$ ipython --no-banner

In [1]: import numpy as np

In [2]: np.set_printoptions(suppress=True, linewidth=120)

In [3]: rng = np.random.default_rng(46)

In [4]: feats = rng.normal(size=(10, 6)) + 5 * np.array([0, 2, 1, 1, -3, -1])

In [5]: print(feats.round(2))
[[ -0.5   11.22   4.73   5.73 -16.17  -6.43]
 [ -0.02   9.55   5.09   5.53 -14.68  -5.36]
 [ -0.93   8.95   5.24   6.72 -15.01  -6.19]
 [ -0.17  10.79   5.19   3.75 -14.99  -4.45]
 [  0.84   8.     4.59   5.51 -13.07  -3.83]
 [ -1.1   10.97   4.56   4.88 -15.33  -4.69]
 [  1.69   9.02   5.86   5.08 -14.19  -4.15]
 [ -0.11  10.67   6.23   3.88 -13.7   -4.66]
 [  1.54   7.93   4.96   4.52 -15.66  -6.93]
 [ -0.25   9.73   3.86   4.08 -14.23  -5.16]]

In [6]: left, sigma, VT = np.linalg.svd(feats)

In [7]: print(np.argmax(sigma[:-1] / (sigma[1:] + 1e-6)) + 1)
1

In [8]: M2 = left[:, :1] @ np.diag(sigma[:1]) @ VT[:1]

In [9]: print(np.linalg.matrix_rank(M2))
1

In [10]: print(np.round(np.abs(feats - M2).max(), 2))
1.85

In [11]: print(np.round(np.linalg.norm(feats - M2) / np.linalg.norm(feats), 2))
0.1

In [12]: Q, V = np.linalg.qr(feats[:, :3])[0], np.linalg.qr(feats[:, 3:])[0]

In [13]: sigma = np.linalg.svd(Q.T @ V, compute_uv=False)

In [14]: print((sigma > 0.9).sum())
1

In [15]: print(np.linalg.matrix_rank(feats, rtol=0.1))
1

In [16]: print(round(float(np.linalg.norm(feats, 2) / np.linalg.norm(feats)), 2))
1.0

In [17]: print(np.argsort(-np.linalg.norm(feats, axis=0).round(6), kind="stable")[:3])
[4 1 5]

In [18]: print(np.round(np.abs(np.linalg.svd(feats)[2][-1]), 2))
[0.49 0.52 0.26 0.26 0.48 0.36]

In [19]: print(round(np.log10(np.linalg.cond(feats))))
2

In [20]: z = rng.permutation(6)

In [21]: M2 = feats[:, z] * rng.choice([-1, 1], 6)

In [22]: print(M2.round(2))
[[-11.22  -5.73   4.73 -16.17  -0.5    6.43]
 [ -9.55  -5.53   5.09 -14.68  -0.02   5.36]
 [ -8.95  -6.72   5.24 -15.01  -0.93   6.19]
 [-10.79  -3.75   5.19 -14.99  -0.17   4.45]
 [ -8.    -5.51   4.59 -13.07   0.84   3.83]
 [-10.97  -4.88   4.56 -15.33  -1.1    4.69]
 [ -9.02  -5.08   5.86 -14.19   1.69   4.15]
 [-10.67  -3.88   6.23 -13.7   -0.11   4.66]
 [ -7.93  -4.52   4.96 -15.66   1.54   6.93]
 [ -9.73  -4.08   3.86 -14.23  -0.25   5.16]]

In [23]: left, _, VT = np.linalg.svd(feats.T @ M2)

In [24]: print(np.round(left @ VT, 2) + 0)
[[ 0.  0.  0.  0.  1.  0.]
 [-1.  0.  0.  0.  0.  0.]
 [ 0.  0.  1.  0.  0.  0.]
 [ 0. -1.  0.  0.  0.  0.]
 [ 0.  0.  0.  1.  0.  0.]
 [ 0.  0.  0.  0.  0. -1.]]

In [25]: print(np.round(np.linalg.lstsq(feats, M2)[0], 2) + 0)
[[ 0.  0.  0.  0.  1.  0.]
 [-1.  0.  0.  0.  0.  0.]
 [ 0.  0.  1.  0.  0.  0.]
 [ 0. -1.  0.  0.  0.  0.]
 [ 0.  0.  0.  1.  0.  0.]
 [ 0.  0.  0.  0.  0. -1.]]

In [26]: Q, _ = np.linalg.qr(np.array([[-1.0, -1.5, -0.5, 0.0, 0.1],
    ...:     [-1.2, -1.9, 0.3, -0.2, -1.4],
    ...:     [-1.5, -0.9, -1.0, 0.6, -0.7],
    ...:     [-0.2, -0.2, -1.5, -0.3, 0.6],
    ...:     [-1.2, -1.1, -1.3, 2.4, -0.4]]))

In [27]: E = 5 * Q

In [28]: print(E.round(2))
[[-2.01 -2.14  0.9  -0.7  -3.88]
 [-2.42 -3.05 -1.46 -0.62  2.71]
 [-3.02  3.24 -1.21 -1.97 -0.15]
 [-0.4   0.05  4.27 -2.05  1.54]
 [-2.42  0.78  1.52  4.01  0.46]]

In [29]: t = np.radians(30)

In [30]: r_ = np.eye(5)

In [31]: r_[2, 2] = r_[4, 4] = np.cos(t)

In [32]: r_[2, 4], r_[4, 2] = -np.sin(t), np.sin(t)

In [33]: print(r_.round(2))
[[ 1.    0.    0.    0.    0.  ]
 [ 0.    1.    0.    0.    0.  ]
 [ 0.    0.    0.87  0.   -0.5 ]
 [ 0.    0.    0.    1.    0.  ]
 [ 0.    0.    0.5   0.    0.87]]

In [34]: M2 = E @ r_.T

In [35]: print(np.allclose(E @ E.T, M2 @ M2.T))
True

In [36]: print(M2.round(2))
[[-2.01 -2.14  2.72 -0.7  -2.91]
 [-2.42 -3.05 -2.62 -0.62  1.61]
 [-3.02  3.24 -0.98 -1.97 -0.74]
 [-0.4   0.05  2.93 -2.05  3.47]
 [-2.42  0.78  1.09  4.01  1.15]]

In [37]: print(round(M2[:, 4] @ M2[:, 3], 2))
0.0

In [38]: print(np.round(np.linalg.svd(M2, compute_uv=False), 2))
[5. 5. 5. 5. 5.]

In [39]: print(np.round(M2.T @ M2, 2) + 0)
[[25.  0.  0.  0.  0.]
 [ 0. 25.  0.  0.  0.]
 [ 0.  0. 25.  0.  0.]
 [ 0.  0.  0. 25.  0.]
 [ 0.  0.  0.  0. 25.]]

In [40]: print(np.round(E.T @ E, 2) + 0)
[[25.  0.  0.  0.  0.]
 [ 0. 25.  0.  0.  0.]
 [ 0.  0. 25.  0.  0.]
 [ 0.  0.  0. 25.  0.]
 [ 0.  0.  0.  0. 25.]]

In [41]: print(np.round(np.linalg.norm(E, axis=0), 2))
[5. 5. 5. 5. 5.]

In [42]: print(np.round(np.linalg.svd(E, compute_uv=False), 2))
[5. 5. 5. 5. 5.]

In [43]: print(np.round(E @ E.T, 2) + 0)
[[25.  0.  0.  0.  0.]
 [ 0. 25.  0.  0.  0.]
 [ 0.  0. 25.  0.  0.]
 [ 0.  0.  0. 25.  0.]
 [ 0.  0.  0.  0. 25.]]

In [44]: arr = np.load("test12.npy")

In [45]: print(arr)
[[0 1 0 0 0]
 [0 0 1 0 0]
 [1 0 0 0 0]
 [0 0 0 0 1]
 [0 0 0 1 0]]

In [46]: z = rng.permutation(5)

In [47]: print(z)
[3 1 0 4 2]

In [48]: M2 = arr[z][:, z]

In [49]: print(M2)
[[0 0 0 1 0]
 [0 0 0 0 1]
 [0 1 0 0 0]
 [1 0 0 0 0]
 [0 0 1 0 0]]

In [50]: print(np.trace(M2))
0

In [51]: print(np.round(np.linalg.det(M2), 2), round(float(np.linalg.det(arr[z])), 2))
-1.0 1.0

In [52]: print(np.flatnonzero(np.linalg.matrix_power((arr != 0) + (arr.T != 0) + np.eye(5), 5)[2]))
[0 1 2]

In [53]: print(np.round(np.sort(np.linalg.eigvals(arr).real), 2))
[-1.  -0.5 -0.5  1.   1. ]

In [54]: M2 = arr / np.sqrt((arr ** 2).mean(axis=1, keepdims=True))

In [55]: print(np.linalg.matrix_rank(arr - arr.mean(axis=1, keepdims=True)))
4

In [56]: print(M2[0].round(2))
[0.   2.24 0.   0.   0.  ]

In [57]: print(np.round(np.linalg.norm(M2, axis=1), 2))
[2.24 2.24 2.24 2.24 2.24]

In [58]: Q, V = np.linalg.qr(E[:, :3])[0], np.linalg.qr(E[:, 3:])[0]

In [59]: sigma = np.linalg.svd(Q.T @ V, compute_uv=False)

In [60]: print(sigma.round(2) + 0)
[0. 0.]

In [61]: print(round(np.linalg.norm(Q @ Q.T - V @ V.T, 2), 2))
1.0

In [62]: print((sigma > 0.9).sum())
0
